$ python3 -q
>>> import numpy as np
>>> np.set_printoptions(suppress=True, linewidth=160)
>>> def rd(a):
...     return np.round(a, 2) + 0
... 
>>> B = np.array([[0, 1, -7, 9, 7],
...     [8, -1, 8, 3, -9],
...     [-6, -3, -4, 6, -4],
...     [1, 8, -5, 3, -7],
...     [-4, 9, -1, 5, 1]])
>>> data = np.triu(B)
>>> data
array([[ 0,  1, -7,  9,  7],
       [ 0, -1,  8,  3, -9],
       [ 0,  0, -4,  6, -4],
       [ 0,  0,  0,  3, -7],
       [ 0,  0,  0,  0,  1]])
>>> rd(np.trace(np.linalg.pinv(data) @ data))
np.float64(4.0)
>>> try:
...     np.linalg.inv(data)
... except np.linalg.LinAlgError as e:
...     print(repr(e))
... 
LinAlgError('Singular matrix')
>>> K = np.array([[-2, -3], [-3, -2]])
>>> K
array([[-2, -3],
       [-3, -2]])
>>> w, V = np.linalg.eig(K)
>>> rd(w)
array([ 1., -5.])
>>> rd(np.sort(np.linalg.eigvals(np.linalg.inv(K))))
array([-0.2,  1. ])
>>> print(rd(np.sort(np.linalg.eigvals(K.T))))
[-5.  1.]
>>> rd(np.sort(np.linalg.eigvals(K @ K)))
array([ 1., 25.])
>>> rd(np.prod(w))
np.float64(-5.0)
>>> B = K / np.sqrt((K ** 2).mean(axis=1, keepdims=True))
>>> rd(B[0])
array([-0.78, -1.18])
>>> np.linalg.matrix_rank(K - K.mean(axis=1, keepdims=True))
np.int64(1)
>>> A = np.load("x.npy")
>>> A
array([[-19.05,  -4.69,   3.87],
       [-15.12,  13.08,  -0.49],
       [ -8.35,  13.44, -12.24],
       [ -4.37,  15.28,  12.14],
       [  9.16,  16.76,  -5.93],
       [  1.45,   0.09,  19.95],
       [-16.22,   5.96,  10.07],
       [ 17.47,   9.71,   0.54],
       [-17.09,  -9.61,   3.96],
       [ 14.07,   5.2 , -13.23],
       [  6.67,  -6.31, -17.77],
       [  2.98,   6.85,  18.55],
       [ 11.  ,   7.9 ,  14.72],
       [  6.33, -17.56,   7.19],
       [ 17.72,   1.5 ,   9.15],
       [-19.71,  -3.34,   0.72],
       [ -2.71,  -1.2 , -19.78],
       [  6.54,  -5.72,  18.02],
       [  3.95,  19.5 ,   2.07],
       [-14.63, -12.22,  -6.03],
       [ 17.26,   1.58,  -9.99],
       [-14.13,  12.74,   6.17],
       [  3.61,  19.39,  -3.32],
       [-18.64,  -1.57,  -7.09],
       [  6.54,  -2.5 ,  18.73],
       [  0.14,   7.81,  18.41],
       [-15.69,  -8.79,  -8.75],
       [-18.03,   8.65,   0.2 ]])
>>> np.linalg.cond(data) > 100
np.True_
>>> print(rd(np.linalg.norm(data, 2) / np.linalg.norm(data)))
0.78
>>> rng = np.random.default_rng(5515)
>>> labels = rng.permutation(3)
>>> B = A[:, labels] * rng.choice([-1, 1], 3)
>>> B
array([[  3.87, -19.05,   4.69],
       [ -0.49, -15.12, -13.08],
       [-12.24,  -8.35, -13.44],
       [ 12.14,  -4.37, -15.28],
       [ -5.93,   9.16, -16.76],
       [ 19.95,   1.45,  -0.09],
       [ 10.07, -16.22,  -5.96],
       [  0.54,  17.47,  -9.71],
       [  3.96, -17.09,   9.61],
       [-13.23,  14.07,  -5.2 ],
       [-17.77,   6.67,   6.31],
       [ 18.55,   2.98,  -6.85],
       [ 14.72,  11.  ,  -7.9 ],
       [  7.19,   6.33,  17.56],
       [  9.15,  17.72,  -1.5 ],
       [  0.72, -19.71,   3.34],
       [-19.78,  -2.71,   1.2 ],
       [ 18.02,   6.54,   5.72],
       [  2.07,   3.95, -19.5 ],
       [ -6.03, -14.63,  12.22],
       [ -9.99,  17.26,  -1.58],
       [  6.17, -14.13, -12.74],
       [ -3.32,   3.61, -19.39],
       [ -7.09, -18.64,   1.57],
       [ 18.73,   6.54,   2.5 ],
       [ 18.41,   0.14,  -7.81],
       [ -8.75, -15.69,   8.79],
       [  0.2 , -18.03,  -8.65]])
>>> U, _, vt = np.linalg.svd(A.T @ B)
>>> labels
array([2, 0, 1])
>>> rd(np.linalg.lstsq(A, B)[0])
array([[ 0.,  1.,  0.],
       [ 0.,  0., -1.],
       [ 1.,  0.,  0.]])
>>> x0 = np.array([4, 2, 3])
>>> rhs = A @ x0
>>> print(rd(np.linalg.lstsq(A, rhs)[0]))
[4. 2. 3.]
>>> rd(np.linalg.pinv(A) @ A)
array([[1., 0., 0.],
       [0., 1., 0.],
       [0., 0., 1.]])
>>> rhs = rhs + 0.02 * rng.normal(size=28)
>>> rd(rhs)
array([ -73.97,  -35.79,  -43.25,   49.49,   52.39,   65.82,  -22.77,   90.93,  -75.69,   26.96,  -39.28,   81.28,  103.95,   11.75,  101.27,  -83.35,  -72.57,
         68.75,   60.98, -101.06,   42.22,  -12.55,   43.27,  -98.98,   77.37,   71.42, -106.56,  -54.23])
>>> b, *_ = np.linalg.lstsq(A, rhs)
>>> print(rd(np.linalg.norm(rhs - A @ b)))
0.1
>>> rd(A.T @ (rhs - A @ b))
array([0., 0., 0.])
>>> rd(b)
array([4., 2., 3.])
>>> arr = np.load("dump.npy")
>>> arr
array([[  1,   1,  -2,  -3],
       [  1,   0,  -5,  -4],
       [ -1,  -1,  -4,  -4],
       [ -1,  -3,  -4,  -3],
       [ -3,  -5,  -3,  -4],
       [ -5,  -6,  -3,  -2],
       [ -6,  -3,  -3,   1],
       [ -8,   0,  -6,   4],
       [-11,  -1,  -9,   3],
       [-14,   2,  -8,   0],
       [-15,   0, -10,  -2],
       [-12,  -1,  -9,   1],
       [-15,  -1, -11,  -1],
       [-12,   2, -10,   0],
       [-14,   3,  -7,   2],
       [-15,   0,  -7,   0],
       [-16,   2,  -5,   2],
       [-16,   0,  -2,  -1],
       [-15,  -3,  -4,  -3],
       [-16,   0,  -2,  -5],
       [-19,  -2,  -1,  -6],
       [-18,  -5,   1,  -4],
       [-16,  -2,   2,  -1],
       [-19,  -3,   1,  -1],
       [-22,  -1,   0,  -1],
       [-19,   0,  -1,  -2],
       [-19,  -1,   2,   1],
       [-21,  -2,  -1,   4],
       [-21,  -4,  -4,   7]])
>>> B = arr[0, 0] * arr[1:] - np.outer(arr[1:, 0], arr[0])
>>> B
array([[  0,  -1,  -3,  -1],
       [  0,   0,  -6,  -7],
       [  0,  -2,  -6,  -6],
       [  0,  -2,  -9, -13],
       [  0,  -1, -13, -17],
       [  0,   3, -15, -17],
       [  0,   8, -22, -20],
       [  0,  10, -31, -30],
       [  0,  16, -36, -42],
       [  0,  15, -40, -47],
       [  0,  11, -33, -35],
       [  0,  14, -41, -46],
       [  0,  14, -34, -36],
       [  0,  17, -35, -40],
       [  0,  15, -37, -45],
       [  0,  18, -37, -46],
       [  0,  16, -34, -49],
       [  0,  12, -34, -48],
       [  0,  16, -34, -53],
       [  0,  17, -39, -63],
       [  0,  13, -35, -58],
       [  0,  14, -30, -49],
       [  0,  16, -37, -58],
       [  0,  21, -44, -67],
       [  0,  19, -39, -59],
       [  0,  18, -36, -56],
       [  0,  19, -43, -59],
       [  0,  17, -46, -56]])
>>> print(np.linalg.matrix_rank(B), np.linalg.matrix_rank(arr))
3 4
>>> print(arr[:, 0] / arr[0, 0])
[  1.   1.  -1.  -1.  -3.  -5.  -6.  -8. -11. -14. -15. -12. -15. -12. -14. -15. -16. -16. -15. -16. -19. -18. -16. -19. -22. -19. -19. -21. -21.]
